% python3 -q
>>> import numpy as np
>>> np.set_printoptions(precision=3, suppress=True, linewidth=100)
>>> def tidy(a):
...     return np.round(a, 3) + 0
... 
>>> E = np.load("w.npy")
>>> E
array([[1, 0, 0],
       [0, 0, 0],
       [0, 0, 0]])
>>> # column 0 dominates
>>> evals, V = np.linalg.eigh(E)
>>> print(tidy(np.linalg.eigvalsh(E @ E)))
[0. 0. 1.]
>>> print(V @ np.diag(evals) @ V.T)
[[1. 0. 0.]
 [0. 0. 0.]
 [0. 0. 0.]]
>>> np.abs(V[:, -1])
array([1., 0., 0.])
>>> (evals > 1e-8).sum(), (evals < -1e-8).sum()
(np.int64(1), np.int64(0))
>>> tidy(np.linalg.eigvalsh(E + -1 * np.eye(3)))
array([-1., -1.,  0.])
>>> evals.sum(), np.trace(E)
(np.float64(1.0), np.int64(1))
>>> np.unique(evals.round(6) + 0, return_counts=True)[1]
array([2, 1])
>>> other = np.array([[1, -3], [-2, -2], [3, -2]])
>>> np.einsum("ij->j", E)
array([1, 0, 0])
>>> np.einsum("ij,ij->i", E, E)
array([1, 0, 0])
>>> print(np.vstack([E, other.T]).shape)
(5, 3)
>>> M = np.loadtxt("m.csv", delimiter=",")
>>> print(M)
[[ -0.4 -36.    0. ]
 [  0.4 -18.    1.3]
 [ -0.8 -10.    0.9]
 [ -0.4 -12.   -0.2]
 [  1.4  28.   -0.5]
 [ -1.5 -26.   -2.5]]
>>> # column 1 dominates
>>> np.linalg.norm(M, axis=1).argmax()
np.int64(0)
>>> tidy(np.linalg.norm(M) ** 2 / np.linalg.norm(M, 2) ** 2)
np.float64(1.003)
>>> tidy(np.linalg.norm(M, 1)), tidy(np.linalg.norm(M, np.inf))
(np.float64(130.0), np.float64(36.4))
>>> tidy(np.linalg.norm(M, 2))
np.float64(57.68)
>>> print(tidy(np.linalg.norm(M, axis=1)))
[36.002 18.051 10.072 12.008 28.039 26.163]
>>> F = np.load("arr.npy")
>>> F
array([[ 1,  0, -4, -1],
       [ 4,  2,  2, -4],
       [ 1,  1,  2, -1],
       [-5,  0, -3,  5],
       [-4,  5,  4,  4],
       [-2,  3,  0,  2]])
>>> Uu, sigma, Vh = np.linalg.svd(F)
>>> V = Vh[:(sigma > 1e-8).sum()]
>>> rng = np.random.default_rng(12)
>>> x = F[1] + 5 * F[0] + rng.integers(2) * np.eye(4)[1]
>>> x
array([  9.,   3., -18.,  -9.])
>>> tidy(np.diag(V.T @ V))
array([0.5, 1. , 1. , 0.5])
>>> np.allclose(V.T @ V @ x, x)
True
>>> np.linalg.matrix_rank(np.vstack([F, x]))
np.int64(3)
>>> np.linalg.matrix_rank(F, rtol=0.1)
np.int64(3)
>>> [round(float(x), 3) for x in np.linalg.svd(F, compute_uv=False)[:3]]
[11.498, 8.309, 3.573]
>>> r0, g = F[0], F[3]
>>> print(r0 @ g)
2
>>> pr = (r0 @ g) / (r0 @ r0) * r0
>>> np.linalg.matrix_rank(np.outer(r0, g))
np.int64(1)
>>> print(np.outer(r0, g))
[[ -5   0  -3   5]
 [  0   0   0   0]
 [ 20   0  12 -20]
 [  5   0   3  -5]]
>>> tidy(g - pr)
array([-5.111,  0.   , -2.556,  5.111])
>>> tidy(pr)
array([ 0.111,  0.   , -0.444, -0.111])
>>> labels = rng.integers(0, 2, 6)
>>> mat = np.array([[3, -1, -5, -2, -2, 5],
...     [1, -5, 5, 2, -5, -4],
...     [-4, -2, -5, 3, -1, 3],
...     [4, -2, -1, 5, 5, -3],
...     [-4, 2, -4, 2, -5, 1],
...     [0, -4, -3, -5, 2, -5]]) * (labels[:, None] == labels)
>>> mat
array([[ 3,  0,  0, -2, -2,  5],
       [ 0, -5,  5,  0,  0,  0],
       [ 0, -2, -5,  0,  0,  0],
       [ 4,  0,  0,  5,  5, -3],
       [-4,  0,  0,  2, -5,  1],
       [ 0,  0,  0, -5,  2, -5]])
>>> # splits into 2 blocks
>>> (mat != 0).astype(int)
array([[1, 0, 0, 1, 1, 1],
       [0, 1, 1, 0, 0, 0],
       [0, 1, 1, 0, 0, 0],
       [1, 0, 0, 1, 1, 1],
       [1, 0, 0, 1, 1, 1],
       [0, 0, 0, 1, 1, 1]])
>>> (np.linalg.matrix_power((mat != 0) + (mat.T != 0) + np.eye(6), 6) > 0).astype(int)
array([[1, 0, 0, 1, 1, 1],
       [0, 1, 1, 0, 0, 0],
       [0, 1, 1, 0, 0, 0],
       [1, 0, 0, 1, 1, 1],
       [1, 0, 0, 1, 1, 1],
       [1, 0, 0, 1, 1, 1]])
>>> mat @ mat
array([[  9,   0,   0, -45,   4,  -6],
       [  0,  15, -50,   0,   0,   0],
       [  0,  20,  15,   0,   0,   0],
       [ 12,   0,   0,  42, -14,  25],
       [ 16,   0,   0,   3,  45, -36],
       [-28,   0,   0,   4, -45,  42]])
>>> other = mat + rng.integers(-2, 3, (6, 5)) @ rng.integers(-2, 3, (5, 6))
>>> other
array([[  6,  -4,   1,  -1,  -6,   4],
       [ -8, -11,   3,   5,   5,  -7],
       [ -8,   0,  -9,   3,  -1,  -1],
       [  1,  -2,   1,   1,   8,  -6],
       [ -7,  -2,   0,  -2,  -7,  -1],
       [ -1,   4,  -3,   0,   2,  -2]])
>>> np.abs(other - mat).sum(axis=1)
array([14, 33, 19, 16, 13, 16])
>>> other - mat
array([[ 3, -4,  1,  1, -4, -1],
       [-8, -6, -2,  5,  5, -7],
       [-8,  2, -4,  3, -1, -1],
       [-3, -2,  1, -4,  3, -3],
       [-3, -2,  0, -4, -2, -2],
       [-1,  4, -3,  5,  0,  3]])
>>> print(np.linalg.matrix_rank(other - mat, tol=1e-8))
5
>>> labels = rng.permutation(6)
>>> labels
array([3, 1, 5, 0, 2, 4])
>>> other = mat[labels][:, labels]
>>> print(np.allclose(other, mat))
False
>>> tidy(np.linalg.det(other)), tidy(np.linalg.det(mat[labels]))
(np.float64(25235.0), np.float64(-25235.0))
>>> print(tidy(np.sort(np.abs(np.linalg.eigvals(other)))))
[2.362 5.609 5.609 5.916 5.916 9.7  ]
>>> feats = np.array([[4, -1, -1, 1], [-1, 6, 1, -2], [-1, 1, -4, 9], [1, -2, 9, -6]])
>>> # equal to its transpose
>>> evals, V = np.linalg.eigh(feats)
>>> print(tidy(evals))
[-14.377   3.425   4.134   6.817]
>>> tidy(np.linalg.svd(feats, compute_uv=False))
array([14.377,  6.817,  4.134,  3.425])
>>> tidy(np.abs(V[:, -1]))
array([0.374, 0.902, 0.056, 0.209])
>>> tidy(np.linalg.eigvalsh(feats + 4 * np.eye(4)))
array([-10.377,   7.425,   8.134,  10.817])
>>> tidy(np.linalg.eigvalsh(feats @ feats))
array([ 11.732,  17.093,  46.476, 206.698])
>>> print(tidy(V @ np.diag(evals) @ V.T))
[[ 4. -1. -1.  1.]
 [-1.  6.  1. -2.]
 [-1.  1. -4.  9.]
 [ 1. -2.  9. -6.]]
>>> np.abs(V[:, -1]).round(6).argmax()
np.int64(1)
>>> other = feats / np.sqrt((feats ** 2).mean(axis=1, keepdims=True))
>>> np.linalg.matrix_rank(other) == np.linalg.matrix_rank(feats)
np.True_
>>> tidy(np.linalg.norm(other, axis=1))
array([2., 2., 2., 2.])
>>> feats - feats.mean(axis=1, keepdims=True)
array([[ 3.25, -1.75, -1.75,  0.25],
       [-2.  ,  5.  ,  0.  , -3.  ],
       [-2.25, -0.25, -5.25,  7.75],
       [ 0.5 , -2.5 ,  8.5 , -6.5 ]])
>>> x = np.array([-2, 1, 0, -2])
>>> target = feats @ x
>>> target
array([-11,  12, -15,   8])
>>> tidy(np.linalg.solve(feats, target + feats[:, 0]))
array([-1.,  1.,  0., -2.])
>>> print(tidy(np.linalg.solve(feats, 2 * target)))
[-4.  2.  0. -4.]
>>> O, r_ = np.linalg.qr(M)
>>> tidy(abs(r_[0, 0])), tidy(np.linalg.norm(M[:, 0]))
(np.float64(2.309), np.float64(2.309))
>>> np.allclose(r_.T @ r_, M.T @ M)
True
>>> tidy(np.abs(np.diag(r_)))
array([ 2.309, 38.92 ,  2.591])
>>> tidy(O @ r_)
array([[ -0.4, -36. ,   0. ],
       [  0.4, -18. ,   1.3],
       [ -0.8, -10. ,   0.9],
       [ -0.4, -12. ,  -0.2],
       [  1.4,  28. ,  -0.5],
       [ -1.5, -26. ,  -2.5]])
>>> proj = np.triu(np.array([[0, 2, 0, 1], [0, 2, 1, 2], [2, 0, 1, 0], [2, 2, 1, 0]]), 1) + np.eye(4)
>>> other = proj @ feats @ np.linalg.inv(proj)
>>> print(tidy(np.poly(other)))
[    1.     0.  -141.   848. -1388.]
>>> tidy(np.linalg.det(other))
np.float64(-1388.0)
>>> W0 = np.load("sample2.npy")
>>> print(W0)
[[0 1]
 [1 0]]
>>> # rows sum to 1
>>> x = np.array([0, 0])
>>> [p for p in range(1, 25) if np.allclose(np.linalg.matrix_power(W0, p), np.eye(2))]
[2, 4, 6, 8, 10, 12, 14, 16, 18, 20, 22, 24]
>>> 2 - np.linalg.matrix_rank(W0 - np.eye(2), tol=1e-8)
np.int64(1)
>>> tidy(np.sort(np.abs(np.degrees(np.angle(np.linalg.eigvals(W0))))))
array([  0., 180.])
>>> tidy(np.linalg.det(W0))
np.float64(-1.0)
>>> evals, V = np.linalg.eigh(W0)
>>> x = np.array([2, 1])
>>> print(x @ W0 @ x / (x @ x), evals[0], evals[-1])
0.8 -1.0 1.0
>>> x @ W0 @ x
np.int64(4)
>>> print(np.abs(W0).sum(axis=1).max(), np.abs(evals).max())
1 1.0
>>> K = np.array([[0, -5, 4, -5, 4],
...     [0, 0, -5, -3, 1],
...     [0, 0, 0, 1, -3],
...     [0, 0, 0, 0, 5],
...     [0, 0, 0, 0, 0]])
>>> K
array([[ 0, -5,  4, -5,  4],
       [ 0,  0, -5, -3,  1],
       [ 0,  0,  0,  1, -3],
       [ 0,  0,  0,  0,  5],
       [ 0,  0,  0,  0,  0]])
>>> # null space of dimension 1
>>> Uu, sigma, Vh = np.linalg.svd(K)
>>> V = Vh[:(sigma > 1e-8).sum()]
>>> x = K[0] + -2 * K[2] + rng.integers(2) * np.eye(5)[0]
>>> x
array([ 1., -5.,  4., -7., 10.])
>>> tidy(np.diag(V.T @ V))
array([0., 1., 1., 1., 1.])
>>> tidy(V.T @ V)
array([[0., 0., 0., 0., 0.],
       [0., 1., 0., 0., 0.],
       [0., 0., 1., 0., 0.],
       [0., 0., 0., 1., 0.],
       [0., 0., 0., 0., 1.]])
>>> np.linalg.matrix_rank(np.vstack([K, x]))
np.int64(5)
>>> np.prod(np.diag(K)), tidy(np.linalg.det(K))
(np.int64(0), np.float64(0.0))
>>> [int(np.linalg.matrix_rank(np.linalg.matrix_power(K, p))) for p in range(1, 6)]
[4, 3, 2, 1, 0]
>>> K @ K
array([[  0,   0,  25,  19, -42],
       [  0,   0,   0,  -5,   0],
       [  0,   0,   0,   0,   5],
       [  0,   0,   0,   0,   0],
       [  0,   0,   0,   0,   0]])
>>> print(np.linalg.matrix_rank(K - K[0, 0] * np.eye(5)))
4
>>> try:
...     np.linalg.inv(K)
... except np.linalg.LinAlgError as e:
...     print(repr(e))
... 
LinAlgError('Singular matrix')
>>> O, _ = np.linalg.qr(np.array([[-0.7, 0.4, 0.2], [-1.6, 0.4, -0.6], [0.0, 0.6, 0.2]]))
>>> evals = np.array([1, 0, 0])
>>> data = O @ np.diag(evals) @ O.T
>>> print(tidy(data))
[[0.161 0.367 0.   ]
 [0.367 0.839 0.   ]
 [0.    0.    0.   ]]
>>> # symmetric
>>> np.linalg.lstsq(data[:-1].T, data[-1])[2]
np.int32(1)
>>> tidy(data @ np.linalg.pinv(data) @ data)
array([[0.161, 0.367, 0.   ],
       [0.367, 0.839, 0.   ],
       [0.   , 0.   , 0.   ]])
>>> print(np.abs(np.diag(np.linalg.qr(data)[1])) > 1e-9)
[ True False False]
>>> try:
...     np.linalg.inv(data)
... except np.linalg.LinAlgError as e:
...     print(e)
... 
Singular matrix
